$ python3 -q
>>> import numpy as np
>>> np.set_printoptions(suppress=True, linewidth=100)
>>> tidy = lambda a: np.round(a, 2) + 0
>>> A2 = np.array([[1, -1, -1, -2]])
>>> E = A2.T @ A2
>>> E
array([[ 1, -1, -1, -2],
       [-1,  1,  1,  2],
       [-1,  1,  1,  2],
       [-2,  2,  2,  4]])
>>> rank = np.linalg.matrix_rank(E)
>>> rank
np.int64(1)
>>> N = np.linalg.svd(E)[2][rank:].T
>>> [int(np.linalg.matrix_rank(E[:, :j + 1])) for j in range(4)]
[1, 1, 1, 1]
>>> tidy(N @ N.T)
array([[ 0.86,  0.14,  0.14,  0.29],
       [ 0.14,  0.86, -0.14, -0.29],
       [ 0.14, -0.14,  0.86, -0.29],
       [ 0.29, -0.29, -0.29,  0.43]])
>>> np.linalg.matrix_rank(E.T @ E), np.linalg.matrix_rank(E @ E.T)
(np.int64(1), np.int64(1))
>>> m1 = np.array([[4.03, 4.01, 7.05],
...     [3.97, 3.94, 6.96],
...     [3.96, 4.11, 7.09],
...     [3.98, 3.97, 6.99],
...     [4.01, 4.03, 6.98],
...     [3.95, 3.96, 7.02],
...     [3.98, 4.06, 8.96],
...     [4.02, 3.94, 9.02],
...     [4.06, 3.94, 9.13],
...     [4.12, 4.08, 9.01],
...     [3.99, 3.99, 9.05],
...     [4.11, 3.99, 9.04],
...     [8.09, 2.01, 4.01],
...     [7.92, 1.93, 4.09],
...     [7.94, 2.01, 4.02],
...     [7.96, 2.07, 4.12],
...     [7.98, 2.1, 4.01],
...     [8.03, 1.94, 3.97]])
>>> basis = m1[[0, 4]].astype(float)
>>> for _ in range(4):
...     labels = np.linalg.norm(m1[:, None] - basis, axis=-1).argmin(axis=1)
...     basis = np.array([m1[labels == j].mean(axis=0) for j in range(2)])
... 
>>> labels
array([0, 0, 0, 0, 0, 0, 0, 0, 0, 0, 0, 0, 1, 1, 1, 1, 1, 1])
>>> print(tidy(basis[1] - basis[0]))
[ 3.97 -1.99 -3.99]
>>> print(np.abs(basis[1] - basis[0]).argmax())
2
>>> A2 = np.c_[m1[:, :2] @ np.array([[2, 2], [0, 1]]), np.array([9, 4, 3, 6, 1, 7, 7, 9, 9, 8, 4, 5, 8, 7, 4, 4, 4, 3])]
>>> tidy(A2)
array([[ 8.06, 12.07,  9.  ],
       [ 7.94, 11.88,  4.  ],
       [ 7.92, 12.03,  3.  ],
       [ 7.96, 11.93,  6.  ],
       [ 8.02, 12.05,  1.  ],
       [ 7.9 , 11.86,  7.  ],
       [ 7.96, 12.02,  7.  ],
       [ 8.04, 11.98,  9.  ],
       [ 8.12, 12.06,  9.  ],
       [ 8.24, 12.32,  8.  ],
       [ 7.98, 11.97,  4.  ],
       [ 8.22, 12.21,  5.  ],
       [16.18, 18.19,  8.  ],
       [15.84, 17.77,  7.  ],
       [15.88, 17.89,  4.  ],
       [15.92, 17.99,  4.  ],
       [15.96, 18.06,  4.  ],
       [16.06, 18.  ,  3.  ]])
>>> print(tidy(np.linalg.lstsq(m1, A2[:, 0])[0]))
[2. 0. 0.]
>>> tidy(np.linalg.norm(A2 - m1 @ np.linalg.lstsq(m1, A2)[0], axis=0))
array([0.  , 0.  , 9.05])
>>> tidy(np.linalg.norm(np.linalg.qr(m1)[0].T @ A2, axis=0) ** 2 / ((A2 ** 2).sum(axis=0) + 1e-12))
array([1.  , 1.  , 0.88])
>>> J = np.load("m.npy")
>>> J
array([[-1.,  0.,  2., -1.],
       [-3., -2.,  3., -1.],
       [-3.,  3., -3., -2.],
       [ 0.,  0.,  0., -1.]])
>>> A2 = np.array([[-2, 0, -8], [-3, -3, -7]])
>>> basis = np.kron(A2, J)
>>> tidy(np.linalg.norm(basis, 2)), tidy(np.linalg.norm(A2, 2) * np.linalg.norm(J, 2))
(np.float64(66.1), np.float64(66.1))
>>> tidy(np.poly(J))
array([ 1.,  7., 14., 35., 27.])
>>> tidy(np.linalg.det(2 * J)), tidy(np.linalg.det(J))
(np.float64(432.0), np.float64(27.0))
>>> tidy(np.linalg.det(J.T))
np.float64(27.0)
>>> print(np.einsum("ij,ji->", J, J))
21.0
>>> tidy(np.linalg.det(J[::-1]))
np.float64(27.0)
>>> x0 = np.array([1, 4, 6, 8])
>>> np.sign((J @ x0).round(6))
array([ 1., -1., -1., -1.])
>>> J @ np.ones(4)
array([ 0., -3., -5., -1.])
>>> x0 = np.array([0, 3, 0, 5])
>>> target = J @ x0
>>> beta, lr = np.zeros(4), 1 / np.linalg.norm(J, 2) ** 2
>>> for i in range(8):
...     beta -= lr * J.T @ (J @ beta - target)
...     if i % 2 == 0: print(i, round(np.linalg.norm(J @ beta - target), 2))
... 
0 4.97
2 3.92
4 3.75
6 3.6
>>> tidy(np.linalg.cond(J))
np.float64(7.88)
>>> print(tidy(beta))
[ 1.4   0.69 -1.3   1.52]
